% ipython --no-banner

In [1]: import numpy as np

In [2]: np.set_printoptions(suppress=True, linewidth=160)

In [3]: X = np.load("w.npy")

In [4]: X
Out[4]: 
array([[4., 3., 3., 0., 3., 3., 0., 0., 0., 3., 0.],
       [3., 4., 3., 0., 3., 3., 0., 0., 0., 3., 0.],
       [3., 3., 4., 0., 3., 3., 0., 0., 0., 3., 0.],
       [0., 0., 0., 4., 0., 0., 3., 3., 3., 0., 3.],
       [3., 3., 3., 0., 4., 3., 0., 0., 0., 3., 0.],
       [3., 3., 3., 0., 3., 4., 0., 0., 0., 3., 0.],
       [0., 0., 0., 3., 0., 0., 4., 3., 3., 0., 3.],
       [0., 0., 0., 3., 0., 0., 3., 4., 3., 0., 3.],
       [0., 0., 0., 3., 0., 0., 3., 3., 4., 0., 3.],
       [3., 3., 3., 0., 3., 3., 0., 0., 0., 4., 0.],
       [0., 0., 0., 3., 0., 0., 3., 3., 3., 0., 4.]])

In [5]: (X + X.T) / 2
Out[5]: 
array([[4., 3., 3., 0., 3., 3., 0., 0., 0., 3., 0.],
       [3., 4., 3., 0., 3., 3., 0., 0., 0., 3., 0.],
       [3., 3., 4., 0., 3., 3., 0., 0., 0., 3., 0.],
       [0., 0., 0., 4., 0., 0., 3., 3., 3., 0., 3.],
       [3., 3., 3., 0., 4., 3., 0., 0., 0., 3., 0.],
       [3., 3., 3., 0., 3., 4., 0., 0., 0., 3., 0.],
       [0., 0., 0., 3., 0., 0., 4., 3., 3., 0., 3.],
       [0., 0., 0., 3., 0., 0., 3., 4., 3., 0., 3.],
       [0., 0., 0., 3., 0., 0., 3., 3., 4., 0., 3.],
       [3., 3., 3., 0., 3., 3., 0., 0., 0., 4., 0.],
       [0., 0., 0., 3., 0., 0., 3., 3., 3., 0., 4.]])

In [6]: print(np.round(np.sort(np.abs(np.linalg.eigvals(X))), 2))
[ 1.  1.  1.  1.  1.  1.  1.  1.  1. 16. 19.]

In [7]: np.allclose(X @ X.T, X.T @ X)
Out[7]: True

In [8]: X @ X
Out[8]: 
array([[61., 60., 60.,  0., 60., 60.,  0.,  0.,  0., 60.,  0.],
       [60., 61., 60.,  0., 60., 60.,  0.,  0.,  0., 60.,  0.],
       [60., 60., 61.,  0., 60., 60.,  0.,  0.,  0., 60.,  0.],
       [ 0.,  0.,  0., 52.,  0.,  0., 51., 51., 51.,  0., 51.],
       [60., 60., 60.,  0., 61., 60.,  0.,  0.,  0., 60.,  0.],
       [60., 60., 60.,  0., 60., 61.,  0.,  0.,  0., 60.,  0.],
       [ 0.,  0.,  0., 51.,  0.,  0., 52., 51., 51.,  0., 51.],
       [ 0.,  0.,  0., 51.,  0.,  0., 51., 52., 51.,  0., 51.],
       [ 0.,  0.,  0., 51.,  0.,  0., 51., 51., 52.,  0., 51.],
       [60., 60., 60.,  0., 60., 60.,  0.,  0.,  0., 61.,  0.],
       [ 0.,  0.,  0., 51.,  0.,  0., 51., 51., 51.,  0., 52.]])

In [9]: round(np.abs(np.linalg.eigvals(X)).max(), 2)
Out[9]: np.float64(19.0)

In [10]: np.trace(X)
Out[10]: np.float64(44.0)

In [11]: print(np.round(np.linalg.matrix_power(X, 2), 2))
[[61. 60. 60.  0. 60. 60.  0.  0.  0. 60.  0.]
 [60. 61. 60.  0. 60. 60.  0.  0.  0. 60.  0.]
 [60. 60. 61.  0. 60. 60.  0.  0.  0. 60.  0.]
 [ 0.  0.  0. 52.  0.  0. 51. 51. 51.  0. 51.]
 [60. 60. 60.  0. 61. 60.  0.  0.  0. 60.  0.]
 [60. 60. 60.  0. 60. 61.  0.  0.  0. 60.  0.]
 [ 0.  0.  0. 51.  0.  0. 52. 51. 51.  0. 51.]
 [ 0.  0.  0. 51.  0.  0. 51. 52. 51.  0. 51.]
 [ 0.  0.  0. 51.  0.  0. 51. 51. 52.  0. 51.]
 [60. 60. 60.  0. 60. 60.  0.  0.  0. 61.  0.]
 [ 0.  0.  0. 51.  0.  0. 51. 51. 51.  0. 52.]]

In [12]: mat = np.array([[3, 5, 1, 1, 3, 1, 4],
    ...:     [0, 3, 3, 1, 2, 5, 2],
    ...:     [3, 2, 4, 5, 2, 1, 2],
    ...:     [4, 1, 4, 0, 3, 5, 1],
    ...:     [4, 0, 3, 1, 0, 2, 2]])

In [13]: mat[:, 6] = 2 * mat[:, 2]

In [14]: print(mat)
[[3 5 1 1 3 1 2]
 [0 3 3 1 2 5 6]
 [3 2 4 5 2 1 8]
 [4 1 4 0 3 5 8]
 [4 0 3 1 0 2 6]]

In [15]: W1 = np.array([[2, 1, 0, 2, 0, 0],
    ...:     [0, -1, -2, -2, -2, 2],
    ...:     [2, 1, -1, 1, 2, -2],
    ...:     [0, 0, 1, -2, -2, 2],
    ...:     [0, 0, 1, -2, 2, 1],
    ...:     [0, 1, -1, 0, 1, 2],
    ...:     [-1, 1, -2, 1, 2, 2]])

In [16]: b = np.array([8, -7, 0, -3, 4, 7])

In [17]: H = np.maximum(mat @ W1 + b, 0)

In [18]: np.linalg.matrix_rank(H)
Out[18]: np.int64(5)

In [19]: cent = np.array([[1, 0, 0], [2, 2, 1], [2, 0, 1], [2, 2, 2], [1, 0, 1], [0, 2, 1]])

In [20]: (H @ cent).round(6).argmax(axis=1)
Out[20]: array([1, 1, 1, 1, 0])

In [21]: print(H @ cent)
[[ 19  52  31]
 [ 39  74  60]
 [ 47  80  59]
 [ 97 104  98]
 [ 78  78  73]]

In [22]: r0, r1 = mat[1], mat[0]

In [23]: r0 @ r1
Out[23]: np.int64(42)

In [24]: r0 @ r0
Out[24]: np.int64(84)

In [25]: pr = (r0 @ r1) / (r0 @ r0) * r0

In [26]: (r1 - pr) @ r0
Out[26]: np.float64(0.0)

In [27]: np.outer(r0, r1)
Out[27]: 
array([[ 0,  0,  0,  0,  0,  0,  0],
       [ 9, 15,  3,  3,  9,  3,  6],
       [ 9, 15,  3,  3,  9,  3,  6],
       [ 3,  5,  1,  1,  3,  1,  2],
       [ 6, 10,  2,  2,  6,  2,  4],
       [15, 25,  5,  5, 15,  5, 10],
       [18, 30,  6,  6, 18,  6, 12]])

In [28]: mat.sum(axis=1)
Out[28]: array([16, 20, 25, 25, 16])

In [29]: np.count_nonzero(mat)
Out[29]: np.int64(31)

In [30]: np.unravel_index(np.abs(mat).argmax(), mat.shape)
Out[30]: (np.int64(2), np.int64(6))

In [31]: mat.mean(axis=0)
Out[31]: array([2.8, 2.2, 3. , 1.6, 2. , 2.8, 6. ])

In [32]: round(np.linalg.norm(mat), 2)
Out[32]: np.float64(21.31)

In [33]: np.diff(mat, axis=0)
Out[33]: 
array([[-3, -2,  2,  0, -1,  4,  4],
       [ 3, -1,  1,  4,  0, -4,  2],
       [ 1, -1,  0, -5,  1,  4,  0],
       [ 0, -1, -1,  1, -3, -3, -2]])

In [34]: def softmax(z):
    ...:     e = np.exp(z - z.max(axis=-1, keepdims=True))
    ...:     return e / e.sum(axis=-1, keepdims=True)
    ...: 

In [35]: print(np.round(softmax(10 * mat[2]), 2) + 0)
[0. 0. 0. 0. 0. 0. 1.]

In [36]: softmax(mat).sum(axis=1)
Out[36]: array([1., 1., 1., 1., 1.])

In [37]: att = mat @ mat.T / np.sqrt(7)

In [38]: print(np.round(softmax(att + np.triu(np.full(att.shape, -np.inf), 1)), 2) + 0)
[[1.   0.   0.   0.   0.  ]
 [0.   1.   0.   0.   0.  ]
 [0.   0.   1.   0.   0.  ]
 [0.   0.   0.   1.   0.  ]
 [0.   0.   0.07 0.93 0.  ]]

In [39]: print(np.round(softmax(att)[2] @ mat, 2))
[3.   2.   4.   4.99 2.   1.   8.  ]

In [40]: feats = np.load("arr.npy")

In [41]: feats
Out[41]: 
array([[-12,   4,  -8,   6,  -2,   4],
       [  8,   8,   8,  -4,  -4,  -4],
       [ 12,  -4,  12,  -6,   2,  -6],
       [  3,  -1,   2, -12,   4,  -8],
       [ -2,  -2,  -2,   8,   8,   8],
       [ -3,   1,  -3,  12,  -4,  12]])

In [42]: rng = np.random.default_rng(31426)

In [43]: Y = feats + rng.integers(-2, 3, (6, 1)) @ rng.integers(-2, 3, (1, 6))

In [44]: print(Y)
[[ -8   4 -10   2   2   4]
 [  4   8  10   0  -8  -4]
 [ 12  -4  12  -6   2  -6]
 [  7  -1   0 -16   8  -8]
 [  0  -2  -3   6  10   8]
 [ -5   1  -2  14  -6  12]]

In [45]: np.abs(Y - feats).sum(axis=1)
Out[45]: array([14, 14,  0, 14,  7,  7])

In [46]: print(np.linalg.matrix_rank(Y - feats, tol=1e-8))
1

In [47]: q, r_ = np.linalg.qr(Y)

In [48]: np.round(q.T @ q, 2) + 0
Out[48]: 
array([[1., 0., 0., 0., 0., 0.],
       [0., 1., 0., 0., 0., 0.],
       [0., 0., 1., 0., 0., 0.],
       [0., 0., 0., 1., 0., 0.],
       [0., 0., 0., 0., 1., 0.],
       [0., 0., 0., 0., 0., 1.]])

In [49]: np.round(np.trace(q @ q.T), 2)
Out[49]: np.float64(6.0)

In [50]: np.round(np.abs(np.diag(r_)), 2)
Out[50]: array([17.26,  9.48,  8.71, 10.76,  4.82,  0.25])

In [51]: Y = feats / np.linalg.norm(feats, axis=1, keepdims=True)

In [52]: C2 = Y @ Y.T

In [53]: np.argwhere(np.triu(np.abs(C2) > 0.95, 1))
Out[53]: 
array([[0, 2],
       [3, 5]])

In [54]: (C2 - 2 * np.eye(6)).round(6).argmax(axis=1)
Out[54]: array([5, 2, 1, 2, 5, 4])

In [55]: np.round(np.linalg.norm(Y, axis=1), 2)
Out[55]: array([1., 1., 1., 1., 1., 1.])

In [56]: C2[4].round(2)
Out[56]: array([ 0.4 , -0.65, -0.43, -0.62,  1.  ,  0.66])

In [57]: W0 = np.loadtxt("a.csv", delimiter=",")

In [58]: W0
Out[58]: 
array([[ 0., -2.,  0.,  0.,  0.,  0.,  0., -2.,  0.,  0.,  0.,  2., -2.,  0.,  0.,  0.],
       [ 0.,  0.,  0.,  0.,  0.,  0.,  0.,  0.,  0.,  0.,  0.,  0.,  0.,  0.,  0.,  0.],
       [ 0.,  0., -2., -1.,  0.,  0.,  0.,  0., -2.,  2.,  0.,  0.,  0., -1.,  0.,  0.],
       [ 0.,  0.,  1.,  2.,  0.,  0.,  0., -2.,  0.,  0.,  0.,  0.,  0.,  0.,  0.,  2.],
       [ 0.,  0.,  0.,  0., -1., -1.,  0.,  0.,  0.,  0.,  1.,  0.,  2.,  2.,  0.,  0.],
       [ 1.,  0., -1.,  0.,  0.,  0.,  0.,  0.,  0., -2., -2.,  2.,  0.,  0.,  2.,  0.],
       [ 0.,  1.,  0.,  0.,  0.,  0., -2.,  0.,  0.,  2.,  0.,  0.,  1., -2.,  0.,  0.],
       [-2.,  0.,  0.,  0.,  0.,  0.,  0.,  1., -1.,  0.,  0.,  0., -1.,  0., -2.,  0.],
       [ 0.,  0.,  0.,  0.,  0.,  0.,  0., -2.,  0.,  0.,  0.,  0.,  0.,  1., -2.,  0.]])

In [59]: r = np.linalg.matrix_rank(W0)

In [60]: r
Out[60]: np.int64(8)

In [61]: null = np.linalg.svd(W0)[2][r:].T

In [62]: null.shape
Out[62]: (16, 8)

In [63]: print([int(np.linalg.matrix_rank(np.delete(W0, i, axis=0))) for i in range(9)])
[7, 8, 7, 7, 7, 7, 7, 7, 7]

In [64]: [int(np.linalg.matrix_rank(W0[:i])) for i in range(1, len(W0) + 1)]
Out[64]: [1, 1, 2, 3, 4, 5, 6, 7, 8]

In [65]: left, sig, vt = np.linalg.svd(W0)

In [66]: V = vt[:(sig > 1e-8).sum()]

In [67]: x0 = W0[5] + 2 * W0[1] + rng.integers(2) * np.eye(16)[10]

In [68]: x0
Out[68]: array([ 1.,  0., -1.,  0.,  0.,  0.,  0.,  0.,  0., -2., -1.,  2.,  0.,  0.,  2.,  0.])

In [69]: np.allclose(V.T @ V @ x0, x0)
Out[69]: False

In [70]: np.round(np.linalg.norm(x0 - V.T @ V @ x0), 2)
Out[70]: np.float64(0.73)

In [71]: np.round(np.diag(V.T @ V), 2)
Out[71]: array([0.47, 0.43, 0.47, 0.41, 0.14, 0.14, 0.49, 0.79, 0.51, 0.62, 0.46, 0.63, 0.63, 0.59, 0.77, 0.46])

In [72]: x0 = np.array([1, 3, 2, 2, 0, 1, 0, 2, 0, 2, 0, 1, 1, 3, 2, 1])

In [73]: np.einsum("ij,j->i", W0, x0)
Out[73]: array([-10.,   0.,  -5.,   4.,   7.,   1.,   2.,  -5.,  -5.])

In [74]: W0 @ np.eye(16)[7]
Out[74]: array([-2.,  0.,  0., -2.,  0.,  0.,  0.,  1., -2.])

In [75]: W0 @ (2 * x0)
Out[75]: array([-20.,   0., -10.,   8.,  14.,   2.,   4., -10., -10.])

In [76]: Y = W0 + rng.integers(-2, 3, (9, 8)) @ rng.integers(-2, 3, (8, 16))

In [77]: Y
Out[77]: 
array([[  4.,  10.,   3.,   4.,  -2.,   2.,  -8.,  -5.,  -4.,   5.,  -7.,   8.,  -3.,  -4.,   9.,   7.],
       [ -7.,  -3.,  -1.,  -5.,   6.,  -3.,  13.,   2.,   5.,   0.,  12.,  -5.,  -7.,  10., -13.,  -7.],
       [  9.,  -2.,  -5.,  -2.,  12.,  -5.,   2.,   2.,  14.,  12.,   1.,   4.,   2.,  -1., -11.,   0.],
       [  5.,   9.,   0.,   6.,   1.,  -1.,   1., -12.,  -5.,   3.,  -2.,   7.,  -8.,   4.,  13.,  12.],
       [ -3.,   4.,   3.,   5.,  -3.,   6.,  -7.,  -4.,  -9.,  -3.,  -4.,   0.,  -2.,  -1.,   9.,   1.],
       [ -5.,   0.,   0.,   1.,   6.,   4.,   3.,   6.,   0.,   4.,   0.,   1.,  -3.,  -3.,  -7.,  -6.],
       [ -3.,   4.,  -2.,  -2.,  -9.,   0.,   2.,  -1., -12.,   0.,   2.,   1.,   0.,  -1.,   8.,   2.],
       [  8.,   6.,  -2.,  -5.,   0.,   1., -14.,  -4.,   2.,  -5.,  -2.,  -1.,   5.,  -2.,   2.,  -4.],
       [  9.,   5.,  -1.,  -2.,   9.,  -3.,  -4.,   1.,  13.,  10.,  -1.,   4.,   4.,  -2., -11.,  -1.]])

In [78]: np.round(np.linalg.svd(Y - W0, compute_uv=False), 2) + 0
Out[78]: array([49.06, 37.05, 23.93, 18.38, 13.5 , 10.43,  5.14,  0.49,  0.  ])

In [79]: print(np.linalg.matrix_rank(Y - W0, tol=1e-8))
8

In [80]: print(np.abs(Y - W0).sum(axis=1))
[81. 99. 80. 84. 69. 57. 53. 70. 81.]

In [81]: theta = np.radians(15)

In [82]: r_ = np.eye(16)

In [83]: r_[12, 12] = r_[14, 14] = np.cos(theta)

In [84]: r_[12, 14], r_[14, 12] = -np.sin(theta), np.sin(theta)

In [85]: Y = W0 @ r_.T

In [86]: np.round(np.linalg.svd(W0, compute_uv=False), 2) + 0, np.round(np.linalg.svd(Y, compute_uv=False), 2) + 0
Out[86]: 
(array([5.27, 4.69, 4.36, 3.83, 3.14, 2.27, 2.04, 1.84, 0.  ]),
 array([5.27, 4.69, 4.36, 3.83, 3.14, 2.27, 2.04, 1.84, 0.  ]))

In [87]: Y.round(2)
Out[87]: 
array([[ 0.  , -2.  ,  0.  ,  0.  ,  0.  ,  0.  ,  0.  , -2.  ,  0.  ,  0.  ,  0.  ,  2.  , -1.93,  0.  , -0.52,  0.  ],
       [ 0.  ,  0.  ,  0.  ,  0.  ,  0.  ,  0.  ,  0.  ,  0.  ,  0.  ,  0.  ,  0.  ,  0.  ,  0.  ,  0.  ,  0.  ,  0.  ],
       [ 0.  ,  0.  , -2.  , -1.  ,  0.  ,  0.  ,  0.  ,  0.  , -2.  ,  2.  ,  0.  ,  0.  ,  0.  , -1.  ,  0.  ,  0.  ],
       [ 0.  ,  0.  ,  1.  ,  2.  ,  0.  ,  0.  ,  0.  , -2.  ,  0.  ,  0.  ,  0.  ,  0.  ,  0.  ,  0.  ,  0.  ,  2.  ],
       [ 0.  ,  0.  ,  0.  ,  0.  , -1.  , -1.  ,  0.  ,  0.  ,  0.  ,  0.  ,  1.  ,  0.  ,  1.93,  2.  ,  0.52,  0.  ],
       [ 1.  ,  0.  , -1.  ,  0.  ,  0.  ,  0.  ,  0.  ,  0.  ,  0.  , -2.  , -2.  ,  2.  , -0.52,  0.  ,  1.93,  0.  ],
       [ 0.  ,  1.  ,  0.  ,  0.  ,  0.  ,  0.  , -2.  ,  0.  ,  0.  ,  2.  ,  0.  ,  0.  ,  0.97, -2.  ,  0.26,  0.  ],
       [-2.  ,  0.  ,  0.  ,  0.  ,  0.  ,  0.  ,  0.  ,  1.  , -1.  ,  0.  ,  0.  ,  0.  , -0.45,  0.  , -2.19,  0.  ],
       [ 0.  ,  0.  ,  0.  ,  0.  ,  0.  ,  0.  ,  0.  , -2.  ,  0.  ,  0.  ,  0.  ,  0.  ,  0.52,  1.  , -1.93,  0.  ]])

In [88]: np.allclose(np.linalg.norm(W0, axis=1), np.linalg.norm(Y, axis=1))
Out[88]: True

In [89]: print(np.round(np.abs(Y - W0).max(axis=0), 2))
[0.   0.   0.   0.   0.   0.   0.   0.   0.   0.   0.   0.   0.55 0.   0.52 0.  ]

In [90]: J = np.loadtxt("data.csv", delimiter=",")

In [91]: J
Out[91]: 
array([[ 0., -1., -1.,  0., -1.,  0.,  1., -1., -2.,  1.,  1.,  1.,  0.,  0.,  2.,  0.],
       [-1., -1., -1.,  1.,  0., -2.,  1.,  2., -2.,  1.,  0., -1., -1.,  1.,  1.,  1.],
       [ 0., -2.,  0., -2.,  2., -2., -1.,  1.,  1., -2.,  0., -2.,  0.,  0.,  1., -5.],
       [ 1., -1.,  2.,  2., -1.,  0., -1.,  1.,  0.,  0.,  0.,  1., -2., -2.,  1., -3.],
       [-2.,  1.,  1.,  0.,  0.,  0., -2.,  0.,  0.,  1.,  1.,  0.,  1.,  1., -2.,  4.],
       [-1., -2.,  0.,  1., -2., -2.,  0.,  0., -1., -1., -2.,  2., -1.,  1.,  1.,  4.],
       [-1.,  2., -2.,  2., -2.,  1., -2.,  2.,  0., -1.,  1., -2.,  2., -1., -2.,  3.],
       [-1., -2., -1., -1., -1., -1.,  2.,  1.,  0.,  2.,  1.,  1., -2., -2., -1., -2.],
       [-2.,  2.,  1.,  0., -2.,  1.,  1., -2.,  1.,  1., -2., -1.,  1.,  2., -2., -4.],
       [ 0.,  1.,  0.,  2.,  2., -1., -2., -1.,  0.,  2.,  1.,  2., -1.,  0., -1.,  3.],
       [-1.,  2., -2., -2.,  2.,  0., -1.,  2.,  0.,  1.,  1., -1.,  1., -2., -2., -1.],
       [ 1., -2., -1.,  0.,  2.,  1., -1.,  1.,  2., -1., -2.,  0., -1.,  2.,  0., -1.],
       [-1., -2., -1., -2., -2.,  1.,  0.,  0.,  2.,  2.,  2.,  0.,  0.,  0.,  1.,  1.],
       [ 0., -1.,  2.,  0.,  2.,  0.,  1.,  1.,  1.,  2., -2., -1.,  2.,  0.,  2.,  4.],
       [ 1.,  2.,  1.,  0., -2., -2., -1., -1., -2.,  0.,  2., -2., -2.,  0.,  1.,  0.],
       [ 0.,  0.,  0.,  0.,  0.,  0.,  0.,  0.,  0.,  0.,  0.,  0.,  0.,  0.,  0.,  0.]])

In [92]: x0 = np.array([0, 2, 8, 0, 9, 2, 8, 7, 3, 5, 4, 7, 3, 4, 7, 0])

In [93]: h1 = np.maximum(J @ x0, 0)

In [94]: np.maximum(J @ x0, 0) - np.maximum(-J @ x0, 0)
Out[94]: array([  6.,   8.,  -5.,   4.,  -4., -20., -57.,   0., -20.,  13.,  -5.,   5.,   3.,  65., -36.,   0.])

In [95]: J.T @ h1
Out[95]: array([  -2.,  -86.,  116.,   36.,  150.,  -21.,   44.,   71.,   53.,  171., -115.,  -37.,   96.,   10.,  144.,  293.])
